% ipython --no-banner

In [1]: import numpy as np

In [2]: import numpy.linalg as la

In [3]: np.set_printoptions(precision=1, suppress=True, linewidth=200, legacy="1.25")

In [4]: def tidy(a):
   ...:     return np.round(a, 1) + 0
   ...: 

In [5]: X = np.array([[0, 1, 1, 1], [1, 0, 1, 1], [1, 1, 0, 1], [1, 1, 1, 0]])

In [6]: print(X)
[[0 1 1 1]
 [1 0 1 1]
 [1 1 0 1]
 [1 1 1 0]]

In [7]: w, vecs = la.eigh(X)

In [8]: x = np.array([8, 5, 9, 2])

In [9]: print(np.abs(X).sum(axis=1).max(), np.abs(w).max())
3 3.0

In [10]: print(tidy(x @ X @ x / (x @ x)), w[0], w[-1])
2.3 -1.0 3.0

In [11]: data = np.array([[0.4, 0.3, 0.0],
    ...:     [-1.8, -1.3, 0.9],
    ...:     [-2.4, -2.3, 1.4],
    ...:     [-4.0, -3.8, 2.5],
    ...:     [-2.9, -3.2, 2.2],
    ...:     [4.2, 3.6, -2.5],
    ...:     [-4.3, -4.2, 3.3],
    ...:     [3.7, 3.2, -2.5],
    ...:     [-1.7, -1.7, 1.3],
    ...:     [-2.3, -2.2, 2.0],
    ...:     [-2.6, -3.0, 2.1],
    ...:     [-3.8, -4.5, 3.1],
    ...:     [0.7, 0.5, -0.2]])

In [12]: cent = data[[3, 7]].astype(float)

In [13]: for _ in range(5):
    ...:     z = la.norm(data[:, None] - cent, axis=-1).argmin(axis=1)
    ...:     cent = np.array([data[z == j].mean(axis=0) for j in range(2)])
    ...: 

In [14]: print(z)
[1 0 0 0 0 1 0 1 0 0 0 0 1]

In [15]: print(np.bincount(z))
[9 4]

In [16]: Xs = data - data.mean(axis=0)

In [17]: vecs = la.svd(Xs)[2][:1]

In [18]: B = Xs - Xs @ vecs.T @ vecs

In [19]: print(tidy(np.cov(Xs @ vecs.T, rowvar=False)))
18.0

In [20]: print(tidy((Xs @ vecs.T).std(axis=0)))
[4.1]

In [21]: print(tidy(B.std(axis=0)))
[0.2 0.2 0.2]

In [22]: print(tidy(np.diag(vecs.T @ vecs)))
[0.4 0.4 0.2]

In [23]: B = np.c_[data[:, :1] @ np.array([[0]]), np.array([4, 9, 3, -8, 0, -7, 8, 6, 7, -3, -9, 3, -3])]

In [24]: print(B)
[[ 0.  4.]
 [ 0.  9.]
 [ 0.  3.]
 [ 0. -8.]
 [ 0.  0.]
 [ 0. -7.]
 [ 0.  8.]
 [ 0.  6.]
 [ 0.  7.]
 [ 0. -3.]
 [ 0. -9.]
 [ 0.  3.]
 [ 0. -3.]]

In [25]: print(tidy(la.norm(la.qr(data)[0].T @ B, axis=0) ** 2 / ((B ** 2).sum(axis=0) + 1e-12)))
[0.  0.1]

In [26]: A = np.load("run5.npy")

In [27]: print(tidy(A))
[[-0.5  0.6 -0.2 -0.5]
 [ 0.4 -0.5  0.2  0.4]
 [-0.4  0.4 -0.1 -0.4]]

In [28]: Uu, sigma, VT = la.svd(A)

In [29]: print(np.argmax(sigma[:-1] / (sigma[1:] + 1e-6)) + 1)
1

In [30]: B = Uu[:, :1] @ np.diag(sigma[:1]) @ VT[:1]

In [31]: print(tidy(la.norm(A - B, 2)), tidy(sigma[1]))
0.0 0.0

In [32]: print(la.matrix_rank(B))
1

In [33]: print(tidy(la.norm(A - B) / la.norm(A)))
0.0

In [34]: print(la.cond(A) > 100)
True

In [35]: r = la.matrix_rank(A)

In [36]: print(r)
1

In [37]: null = la.svd(A)[2][r:].T

In [38]: print(tidy(A @ null))
[[0. 0. 0.]
 [0. 0. 0.]
 [0. 0. 0.]]

In [39]: print(la.matrix_rank(A.T @ A), la.matrix_rank(A @ A.T))
1 1

In [40]: print(np.allclose(A @ null, 0))
True

In [41]: print([int(la.matrix_rank(A[:i])) for i in range(1, len(A) + 1)])
[1, 1, 1]

In [42]: print([int(la.matrix_rank(np.delete(A, i, axis=0))) for i in range(3)])
[1, 1, 1]

In [43]: print(tidy(null @ null.T))
[[ 0.7  0.3 -0.1 -0.3]
 [ 0.3  0.6  0.1  0.3]
 [-0.1  0.1  1.  -0.1]
 [-0.3  0.3 -0.1  0.7]]

In [44]: print([int(la.matrix_rank(A[:, :j + 1])) for j in range(4)])
[1, 1, 1, 1]

In [45]: Uu, sigma, VT = la.svd(A)

In [46]: vecs = VT[:(sigma > 1e-8).sum()]

In [47]: rng = np.random.default_rng(89334)

In [48]: x = A[2] + -2 * A[0] + rng.integers(2) * np.eye(4)[1]

In [49]: print(tidy(x))
[0.6 0.2 0.3 0.6]

In [50]: print(la.matrix_rank(np.vstack([A, x])))
2

In [51]: print(tidy(np.diag(vecs.T @ vecs)))
[0.3 0.4 0.  0.3]

In [52]: feats = np.array([[3, 0, 0, 5], [2, 2, 0, 3], [3, 2, 3, 5], [1, 5, 0, 2]])

In [53]: print(feats)
[[3 0 0 5]
 [2 2 0 3]
 [3 2 3 5]
 [1 5 0 2]]

In [54]: z = data[:, 1] > np.median(data[:, 1])

In [55]: f = data[z].mean(axis=0) - data[~z].mean(axis=0)

In [56]: print(tidy(f))
[ 4.1  4.1 -2.9]

In [57]: print(tidy((((data - data.mean(axis=0)) @ f > 0) == z).mean()))
0.8

In [58]: def softmax(z):
    ...:     e = np.exp(z - z.max(axis=-1, keepdims=True))
    ...:     return e / e.sum(axis=-1, keepdims=True)
    ...: 

In [59]: print(tidy(softmax(feats).sum(axis=1)))
[1. 1. 1. 1.]

In [60]: scores = feats @ feats.T / np.sqrt(4)

In [61]: print(tidy(softmax(scores)))
[[0.5 0.  0.5 0. ]
 [0.1 0.  0.8 0. ]
 [0.  0.  1.  0. ]
 [0.  0.  0.  1. ]]

In [62]: print(softmax(scores).round(6).argmax(axis=1))
[0 2 2 3]

In [63]: cent = np.sign(np.array([[8, -8], [-7, 7]]))

In [64]: B = (np.tril(cent, -1) + np.eye(2)) @ (np.triu(cent, 1) + np.eye(2))

In [65]: w = np.array([3, 9])

In [66]: m1 = np.rint(B * w @ la.inv(B)) + 0

In [67]: print(m1)
[[-3. -6.]
 [12. 15.]]

In [68]: f = np.array([2, 6, 1])

In [69]: print(np.correlate(m1[1], m1[0], "full"))
[ -72. -126.  -45.]

In [70]: print(np.array([np.convolve(row, f, "same") for row in m1]))
[[ -6. -30. -39.]
 [ 24. 102. 102.]]

In [71]: Q, vecs = la.qr(m1[:, :1])[0], la.qr(m1[:, 1:])[0]

In [72]: sigma = la.svd(Q.T @ vecs, compute_uv=False)

In [73]: print(tidy(sigma))
[1.]

In [74]: print(tidy(la.norm(Q @ Q.T - vecs @ vecs.T, 2)))
0.1

In [75]: print(tidy(np.degrees(np.arccos(sigma.clip(0, 1)))))
[7.8]

In [76]: print(m1.mean(axis=0))
[4.5 4.5]

In [77]: print(m1 - m1[0])
[[ 0.  0.]
 [15. 21.]]

In [78]: print(m1.shape)
(2, 2)

In [79]: np.zeros(2, 2)
TypeError: Cannot interpret '2' as a data type


In [80]: print(m1.sum(axis=0))
[9. 9.]

In [81]: print(tidy(la.eigvals(X)))
[-1.  3. -1. -1.]

In [82]: print(np.einsum("ii->", X))
0

In [83]: print(tidy(la.det(2 * X)), tidy(la.det(X)))
-48.0 -3.0

In [84]: print(np.kron(np.eye(2, dtype=int), X))
[[0 1 1 1 0 0 0 0]
 [1 0 1 1 0 0 0 0]
 [1 1 0 1 0 0 0 0]
 [1 1 1 0 0 0 0 0]
 [0 0 0 0 0 1 1 1]
 [0 0 0 0 1 0 1 1]
 [0 0 0 0 1 1 0 1]
 [0 0 0 0 1 1 1 0]]

In [85]: print(tidy(la.det(X[::-1])))
-3.0

In [86]: print(m1 @ m1)
[[-63. -72.]
 [144. 153.]]

In [87]: assert m1 == m1.T
ValueError: The truth value of an array with more than one element is ambiguous. Use a.any() or a.all()


In [88]: print(np.trace(m1))
12.0

In [89]: print((m1 - m1.T) / 2)
[[ 0. -9.]
 [ 9.  0.]]

In [90]: m1.inv()
AttributeError: 'numpy.ndarray' object has no attribute 'inv'


In [91]: print(tidy(la.matrix_power(m1, 4)))
[[-6399. -6480.]
 [12960. 13041.]]

In [92]: F = np.array([[-1.0, 1.0, 0.0], [0.0, -1.0, 1.0], [0.0, 0.0, -1.0]])

In [93]: print(F)
[[-1.  1.  0.]
 [ 0. -1.  1.]
 [ 0.  0. -1.]]

In [94]: print(tidy(softmax(F[2])))
[0.4 0.4 0.2]

In [95]: print(tidy(softmax(10 * F[2])))
[0.5 0.5 0. ]

In [96]: print(tidy(softmax(F[2] + -3)))
[0.4 0.4 0.2]

In [97]: scores = F @ F.T / np.sqrt(3)

In [98]: print(tidy(softmax(scores)))
[[0.7 0.1 0.2]
 [0.1 0.7 0.1]
 [0.3 0.2 0.5]]

In [99]: B = F + rng.integers(-2, 3, (3, 2)) @ rng.integers(-2, 3, (2, 3))

In [100]: print(B)
[[ 3. -1.  4.]
 [ 2. -3.  2.]
 [-2.  3. -1.]]

In [101]: print(tidy(la.svd(B - F, compute_uv=False)))
[7.1 2.6 0. ]

In [102]: print(la.matrix_rank(B - F, tol=1e-8))
2

In [103]: print(np.abs(B - F).sum(axis=1))
[10.  5.  5.]

In [104]: print(B - F)
[[ 4. -2.  4.]
 [ 2. -2.  1.]
 [-2.  3.  0.]]

In [105]: print(A.shape)
(3, 4)

In [106]: print(tidy(la.svd(A, compute_uv=False)))
[1.4 0.  0. ]

In [107]: z = rng.permutation(3)

In [108]: B = F[:, z] * rng.choice([-1, 1], 3)

In [109]: print(B)
[[ 0. -1. -1.]
 [ 1.  1.  0.]
 [-1. -0.  0.]]

In [110]: Uu, _, VT = la.svd(F.T @ B)

In [111]: print(tidy(la.lstsq(F, B)[0]))
[[ 0.  0.  1.]
 [ 0. -1.  0.]
 [ 1.  0.  0.]]

In [112]: print(z)
[2 1 0]

In [113]: J = np.load("out7.npy")

In [114]: print(J)
[[ -4.2  14.8  -7.5]
 [  3.4  -9.2  24.6]
 [  1.9 -13.1  -4.8]
 [  3.6 -10.3  25.2]
 [ -4.   14.2  -8. ]
 [  4.5 -10.7  25.1]
 [  3.8  -9.6  25.6]
 [ -3.6  16.8  -7.1]
 [  3.5 -11.8  24.6]
 [ -2.1  15.5  -7.8]
 [ -3.   17.5  -9.1]
 [ -3.2  13.7  -9.7]
 [  3.9 -12.6  -5. ]
 [  4.7  -9.7  -3.5]]

In [115]: Q, vecs = la.qr(J[:, :2])[0], la.qr(J[:, 2:])[0]

In [116]: sigma = la.svd(Q.T @ vecs, compute_uv=False)

In [117]: print((sigma > 0.9).sum())
0

In [118]: print(tidy(la.norm(Q @ Q.T - vecs @ vecs.T, 2)))
1.0

In [119]: x = np.array([-2, -1, 2])

In [120]: rhs = J @ x

In [121]: la.solve(J, rhs)
LinAlgError: Last 2 dimensions of the array must be square


In [122]: print(tidy(la.pinv(J) @ J))
[[1. 0. 0.]
 [0. 1. 0.]
 [0. 0. 1.]]

In [123]: print(tidy(rhs))
[-21.4  51.6  -0.3  53.5 -22.2  51.9  53.2 -23.8  54.  -26.9 -29.7 -26.7  -5.2  -6.7]

In [124]: rhs = rhs + 0.3 * rng.normal(size=14)

In [125]: print(tidy(rhs))
[-21.7  51.8  -0.9  53.1 -22.8  52.   53.1 -23.4  54.2 -26.7 -29.7 -27.2  -5.1  -6. ]

In [126]: coef, *_ = la.lstsq(J, rhs)

In [127]: print(tidy(coef))
[-1.8 -1.   2. ]

In [128]: print(tidy(J.T @ (rhs - J @ coef)))
[0. 0. 0.]

In [129]: print([round(float(la.norm(la.solve(J.T @ J + lam * np.eye(3), J.T @ rhs))), 2) for lam in (0, 1, 10, 100)])
[2.86, 2.77, 2.34, 1.94]

In [130]: print(tidy(la.norm(rhs - J @ coef)))
1.1

In [131]: print(coef.round())
[-2. -1.  2.]

In [132]: M = np.loadtxt("a.csv", delimiter=",")

In [133]: print(tidy(M))
[[-0.1  1. ]
 [ 1.   0.1]]

In [134]: # symmetric

In [135]: print(tidy(np.trace(M)))
0.0

In [136]: print((M - M.T) / 2)
[[0. 0.]
 [0. 0.]]

In [137]: print(tidy(np.sort(np.abs(la.eigvals(M)))))
[1. 1.]

In [138]: print(np.allclose(M @ M.T, M.T @ M))
True

In [139]: assert M == M.T
ValueError: The truth value of an array with more than one element is ambiguous. Use a.any() or a.all()


In [140]: print(tidy((M + M.T) / 2))
[[-0.1  1. ]
 [ 1.   0.1]]

In [141]: print(tidy(np.abs(la.eigvals(M)).max()))
1.0

In [142]: print(tidy(la.det(M)))
-1.0

In [143]: print(np.allclose(M, M.T))
True

In [144]: print(tidy(M @ M))
[[1. 0.]
 [0. 1.]]

In [145]: z = rng.permutation(2)

In [146]: B = M[:, z] * rng.choice([-1, 1], 2)

In [147]: print(tidy(B))
[[ 0.1 -1. ]
 [-1.  -0.1]]

In [148]: Uu, _, VT = la.svd(M.T @ B)

In [149]: print(tidy(Uu @ VT))
[[-1.  0.]
 [ 0. -1.]]

In [150]: x = np.array([2, -8])

In [151]: print(tidy(la.inv(M)))
[[-0.1  1. ]
 [ 1.   0.1]]

In [152]: print(tidy(M.T @ (M @ x)))
[ 2. -8.]

In [153]: print(tidy(np.abs(la.eigvals(M))))
[1. 1.]

In [154]: print(tidy(la.det(M)))
-1.0

In [155]: print(tidy(la.pinv(M)))
[[-0.1  1. ]
 [ 1.   0.1]]

In [156]: print(tidy(M[:, 0] @ M[:, 1]))
0.0

In [157]: print(tidy(M @ M.T))
[[1. 0.]
 [0. 1.]]

In [158]: print(tidy(la.svd(M, compute_uv=False)))
[1. 1.]
